$ python -q
>>> import numpy as np
>>> from numpy import linalg as LA
>>> np.set_printoptions(precision=3, suppress=True, linewidth=140, sign=" ")
>>> Y = np.array([[0.0, -2.5, -0.1],
...     [-0.8, 0.1, 0.9],
...     [0.5, -0.8, 2.3],
...     [0.3, -0.5, 0.2],
...     [0.4, -2.2, -1.0],
...     [0.8, 0.2, -2.5],
...     [-0.4, -0.4, 0.1],
...     [1.0, 0.8, 0.7],
...     [-0.3, 0.9, 0.6]])
>>> Z = np.array([[0.7, -0.1, -0.2, -1.1], [0.6, 0.8, 0.9, 1.3], [1.9, 1.1, 0.9, 0.4]])
>>> mat = Y @ Z
>>> print(mat)
[[-1.69 -2.11 -2.34 -3.29]
 [ 1.21  1.15  1.06  1.37]
 [ 4.24  1.84  1.25 -0.67]
 [ 0.29 -0.21 -0.33 -0.9 ]
 [-2.94 -2.9  -2.96 -3.7 ]
 [-4.07 -2.67 -2.23 -1.62]
 [-0.33 -0.17 -0.19 -0.04]
 [ 2.51  1.31  1.15  0.22]
 [ 1.47  1.41  1.41  1.74]]
>>> Y = mat / LA.norm(mat, axis=1, keepdims=True)
>>> C2 = Y @ Y.T
>>> print(LA.norm(Y, axis=1))
[ 1.  1.  1.  1.  1.  1.  1.  1.  1.]
>>> print((np.abs(C2) > 0.9).astype(int))
[[ 1  1  0  0  1  0  0  0  1]
 [ 1  1  0  0  1  1  0  0  1]
 [ 0  0  1  0  0  0  1  1  0]
 [ 0  0  0  1  0  0  0  0  0]
 [ 1  1  0  0  1  1  0  0  1]
 [ 0  1  0  0  1  1  1  1  1]
 [ 0  0  1  0  0  1  1  1  0]
 [ 0  0  1  0  0  1  1  1  0]
 [ 1  1  0  0  1  1  0  0  1]]
>>> print(C2[6])
[ 0.733 -0.844 -0.949  0.09   0.825  0.975  1.    -0.996 -0.838]
>>> print(np.argwhere(np.triu(np.abs(C2) > 0.95, 1)))
[[ 0  1]
 [ 0  4]
 [ 0  8]
 [ 1  4]
 [ 1  8]
 [ 2  7]
 [ 4  8]
 [ 5  6]
 [ 5  7]
 [ 6  7]]
>>> Y = mat / np.sqrt((mat ** 2).mean(axis=1, keepdims=True))
>>> print(Y[7])
[ 1.638  0.855  0.751  0.144]
>>> print(LA.norm(Y, axis=1))
[ 2.  2.  2.  2.  2.  2.  2.  2.  2.]
>>> print(LA.matrix_rank(Y) == LA.matrix_rank(mat))
True
>>> print(LA.matrix_rank(mat - mat.mean(axis=1, keepdims=True)))
3
>>> x = np.array([0, 0, 1, 3])
>>> h = np.maximum(mat @ x, 0)
>>> print(np.maximum(mat @ (3 * x), 0))
[  0.    15.51   0.     0.     0.     0.     0.     5.43  19.89]
>>> print(np.flatnonzero(h > 1e-9))
[ 1  7  8]
>>> print(mat.T @ h)
[ 20.545  17.665  16.91   19.017]
>>> U, sv, Vh = LA.svd(mat, full_matrices=False)
>>> print(np.allclose(U * sv @ Vh, mat))
True
>>> print(np.round(sv / sv[0], 3) + 0)
[ 1.     0.381  0.015  0.   ]
>>> print(U.shape, sv.shape, Vh.shape)
(9, 4) (4,) (4, 4)
>>> print(np.round(Vh @ Vh.T, 3) + 0)
[[ 1.  0.  0.  0.]
 [ 0.  1.  0.  0.]
 [ 0.  0.  1.  0.]
 [ 0.  0.  0.  1.]]
>>> print(round(float(np.sqrt((sv ** 2).sum())), 3), round(float(LA.norm(mat)), 3))
11.972 11.972
>>> rk = LA.matrix_rank(mat)
>>> print(rk)
3
>>> null = LA.svd(mat)[2][rk:].T
>>> print([int(LA.matrix_rank(mat[:, :j + 1])) for j in range(4)])
[1, 2, 3, 3]
>>> print(LA.matrix_rank(mat.T @ mat), LA.matrix_rank(mat @ mat.T))
3 3
>>> print(np.allclose(mat @ null, 0))
True
>>> print(null @ null.T)
[[ 0.202 -0.355 -0.07   0.174]
 [-0.355  0.624  0.123 -0.305]
 [-0.07   0.123  0.024 -0.06 ]
 [ 0.174 -0.305 -0.06   0.149]]
>>> X = np.diag(np.array([3, -3, 1, 3, 2, 2, -3, 1, 0, -3]))
>>> print(X)
[[ 3  0  0  0  0  0  0  0  0  0]
 [ 0 -3  0  0  0  0  0  0  0  0]
 [ 0  0  1  0  0  0  0  0  0  0]
 [ 0  0  0  3  0  0  0  0  0  0]
 [ 0  0  0  0  2  0  0  0  0  0]
 [ 0  0  0  0  0  2  0  0  0  0]
 [ 0  0  0  0  0  0 -3  0  0  0]
 [ 0  0  0  0  0  0  0  1  0  0]
 [ 0  0  0  0  0  0  0  0  0  0]
 [ 0  0  0  0  0  0  0  0  0 -3]]
>>> rk = LA.matrix_rank(X)
>>> print(rk)
9
>>> null = LA.svd(X)[2][rk:].T
>>> print(LA.matrix_rank(X.T @ X), LA.matrix_rank(X @ X.T))
9 9
>>> print([int(LA.matrix_rank(np.delete(X, i, axis=0))) for i in range(10)])
[8, 8, 8, 8, 8, 8, 8, 8, 9, 8]
>>> E = np.array([[5, 0, 2, 2], [4, 3, 4, 0], [1, 2, 5, 1]])
>>> print(E)
[[ 5  0  2  2]
 [ 4  3  4  0]
 [ 1  2  5  1]]
>>> Y = np.array([[0, 2, 0], [-3, -3, 3]])
>>> Z = np.kron(Y, E)
>>> print(Z.shape)
(6, 12)
>>> print(Z)
[[  0   0   0   0  10   0   4   4   0   0   0   0]
 [  0   0   0   0   8   6   8   0   0   0   0   0]
 [  0   0   0   0   2   4  10   2   0   0   0   0]
 [-15   0  -6  -6 -15   0  -6  -6  15   0   6   6]
 [-12  -9 -12   0 -12  -9 -12   0  12   9  12   0]
 [ -3  -6 -15  -3  -3  -6 -15  -3   3   6  15   3]]
>>> r0 = np.array([1, 0])
>>> print(np.convolve(E[0], r0))
[ 5  0  2  2  0]
>>> r0, g = E[0], E[1]
>>> print(r0 @ g)
28
>>> pr = (r0 @ g) / (r0 @ r0) * r0
>>> print(pr)
[ 4.242  0.     1.697  1.697]
>>> print(np.outer(r0, g))
[[ 20  15  20   0]
 [  0   0   0   0]
 [  8   6   8   0]
 [  8   6   8   0]]
>>> print(np.round(LA.norm(r0 + g) ** 2 + LA.norm(r0 - g) ** 2, 3))
148.0
>>> print(LA.matrix_rank(np.outer(r0, g)))
1
>>> print(np.round((g - pr) @ r0, 3))
0.0
>>> T = np.stack([E, -2 * E, E[::-1]])
>>> print((T @ E.T).shape)
(3, 3, 3)
>>> print(T.shape)
(3, 3, 4)
>>> print(LA.norm(T, axis=(1, 2)))
[ 10.247  20.494  10.247]
>>> def softmax(z):
...     e = np.exp(z - z.max(axis=-1, keepdims=True))
...     return e / e.sum(axis=-1, keepdims=True)
... 
>>> print(softmax(E[0] + 5))
[ 0.904  0.006  0.045  0.045]
>>> print(softmax(E[0]))
[ 0.904  0.006  0.045  0.045]
>>> S = E @ E.T / np.sqrt(4)
>>> print(softmax(S + np.triu(np.full(S.shape, -np.inf), 1)))
[[ 1.     0.     0.   ]
 [ 0.002  0.998  0.   ]
 [ 0.001  0.377  0.622]]
>>> print(np.round(softmax(S), 3) + 0)
[[ 0.924  0.076  0.   ]
 [ 0.001  0.994  0.004]
 [ 0.001  0.377  0.622]]
>>> print(softmax(S)[0] @ E)
[ 4.923  0.228  2.153  1.848]
>>> arr = np.loadtxt("block9.csv", delimiter=",")
>>> print(arr)
[[ 3.  5.  5.  1.  2.  1.  4.  1.  4.  0.  3.]
 [ 4.  1.  3.  4.  1.  4.  4.  1.  4.  1.  5.]
 [ 3.  5.  1.  0.  2.  2.  0.  1.  2.  5.  1.]
 [ 4.  0.  2.  0.  3.  3.  3.  1.  4.  2.  3.]
 [ 2.  2.  0.  5.  1.  1.  0.  4.  0.  3.  4.]
 [ 3.  2.  5.  3.  4.  4.  2.  3.  1.  5.  1.]]
>>> print(arr.sum(axis=1))
[ 29.  32.  22.  25.  22.  33.]
>>> print(np.abs(arr).max())
5.0
>>> print(LA.matrix_rank(arr))
6
>>> U, sv = LA.svd(arr)
Traceback (most recent call last):
  File "<python-input-75>", line 1, in <module>
    U, sv = LA.svd(arr)
    ^^^^^
ValueError: too many values to unpack (expected 2)
>>> U, sv, Vh = LA.svd(arr, full_matrices=False)
>>> print(np.abs(Vh[0]))
[ 0.38   0.286  0.346  0.26   0.262  0.311  0.281  0.209  0.308  0.302  0.336]
>>> print(np.allclose(U * sv @ Vh, arr))
True
>>> print((sv > 1e-8).sum())
6
>>> print(np.cumsum(sv ** 2) / np.sum(sv ** 2))
[ 0.74   0.842  0.918  0.962  0.992  1.   ]
>>> print(U.shape, sv.shape, Vh.shape)
(6, 6) (6,) (6, 11)
>>> print(np.round(np.sqrt((sv ** 2).sum()), 3), round(LA.norm(arr), 3))
23.896 23.896
>>> w1 = np.array([[1, 1],
...     [2, 0],
...     [0, 0],
...     [1, 2],
...     [2, 1],
...     [1, 1],
...     [3, 2],
...     [3, 2],
...     [1, 3],
...     [2, 3],
...     [1, 2]])
>>> beta = np.array([-2, -3])
>>> H = np.maximum(arr @ w1 + beta, 0)
>>> print((H > 0).mean(axis=0))
[ 1.  1.]
>>> print((H > 0).astype(int))
[[ 1  1]
 [ 1  1]
 [ 1  1]
 [ 1  1]
 [ 1  1]
 [ 1  1]]
>>> Z = np.array([[5, 2], [9, 6]])
>>> print((H @ Z).round(6).argmax(axis=1))
[ 0  0  0  0  0  0]
>>> print(H @ Z)
[[ 492.  276.]
 [ 641.  374.]
 [ 426.  240.]
 [ 521.  302.]
 [ 494.  284.]
 [ 631.  358.]]
>>> print(w1 @ Z)
[[ 14   8]
 [ 10   4]
 [  0   0]
 [ 23  14]
 [ 19  10]
 [ 14   8]
 [ 33  18]
 [ 33  18]
 [ 32  20]
 [ 37  22]
 [ 23  14]]
>>> print(round(float(LA.norm(E[0], 1)), 3), round(LA.norm(E[0], np.inf), 3))
9.0 5.0
>>> print(round(float(LA.norm(E[0] - E[1])), 3))
4.243
>>> print(LA.norm(E, axis=0))
[ 6.481  3.606  6.708  2.236]
>>> print(np.round(LA.norm(E, 1), 3), round(float(LA.norm(E, np.inf)), 3))
11.0 11.0
>>> K = np.loadtxt("m.csv", delimiter=",")
>>> print(K)
[[ 0.984  0.244  1.382]
 [ 0.771  0.52   0.271]
 [ 0.318  0.163  0.125]
 [ 0.349 -0.578  0.243]
 [-0.17   0.569 -0.447]
 [-0.212  0.462 -0.48 ]
 [-1.146 -0.431 -0.334]
 [-0.987 -0.536 -0.902]
 [-0.78  -1.077 -0.666]
 [-0.119  0.391 -0.099]
 [ 0.074  0.023 -0.398]]
>>> w1 = np.array([[1, -1, -1], [0, 2, 2], [0, -1, 1], [2, 2, 0]])
>>> beta = np.array([2, 2, 2])
>>> H = np.maximum(E @ w1 + beta, 0)
>>> print((H > 0).mean(axis=0))
[ 1.     0.333  0.667]
>>> print(LA.matrix_rank(H))
3
>>> Z = np.array([[-2, -1, 2], [-1, -2, 0], [-1, 1, 1]])
>>> print(H @ Z)
[[-22 -11  22]
 [-20   2  20]
 [-22   1  20]]
>>> ang = np.radians(90)
>>> R = np.eye(3)
>>> R[1, 1] = R[2, 2] = np.cos(ang)
>>> R[1, 2], R[2, 1] = -np.sin(ang), np.sin(ang)
>>> print(R.round(3) + 0)
[[ 1.  0.  0.]
 [ 0.  0. -1.]
 [ 0.  1.  0.]]
>>> Y = K @ R.T
>>> print(np.round(LA.det(R), 3), np.trace(R))
1.0 1.0
>>> print(np.allclose(K @ K.T, Y @ Y.T))
True
>>> x = np.array([0, -1, 3])
>>> target = K @ x
>>> print(np.round(LA.solve(K.T @ K, K.T @ target), 3) + 0)
[ 0. -1.  3.]
>>> print(np.round(LA.pinv(K) @ K, 3) + 0)
[[ 1.  0.  0.]
 [ 0.  1.  0.]
 [ 0.  0.  1.]]
>>> print(np.round(LA.lstsq(K, target)[0], 3) + 0)
[ 0. -1.  3.]
>>> try:
...     LA.solve(K, target)
... except LA.LinAlgError as e:
...     print(e)
... 
Last 2 dimensions of the array must be square
>>> rng = np.random.default_rng(555712)
>>> target = target + 0.05 * rng.normal(size=11)
>>> print(target)
[ 3.859  0.3    0.135  1.241 -1.895 -1.92  -0.589 -2.078 -0.968 -0.72  -1.347]
>>> beta, *_ = LA.lstsq(K, target)
>>> print(round(float(LA.norm(target - K @ beta)), 3))
0.187
>>> print(beta)
[-0.066 -0.961  3.031]
>>> print([round(float(LA.norm(LA.solve(K.T @ K + lam * np.eye(3), K.T @ target))), 2) for lam in (0, 1, 10, 100)])
[3.18, 2.12, 0.8, 0.13]
>>> print(np.round(K.T @ (target - K @ beta), 3) + 0)
[ 0.  0.  0.]
>>> print(beta.round())
[-0. -1.  3.]
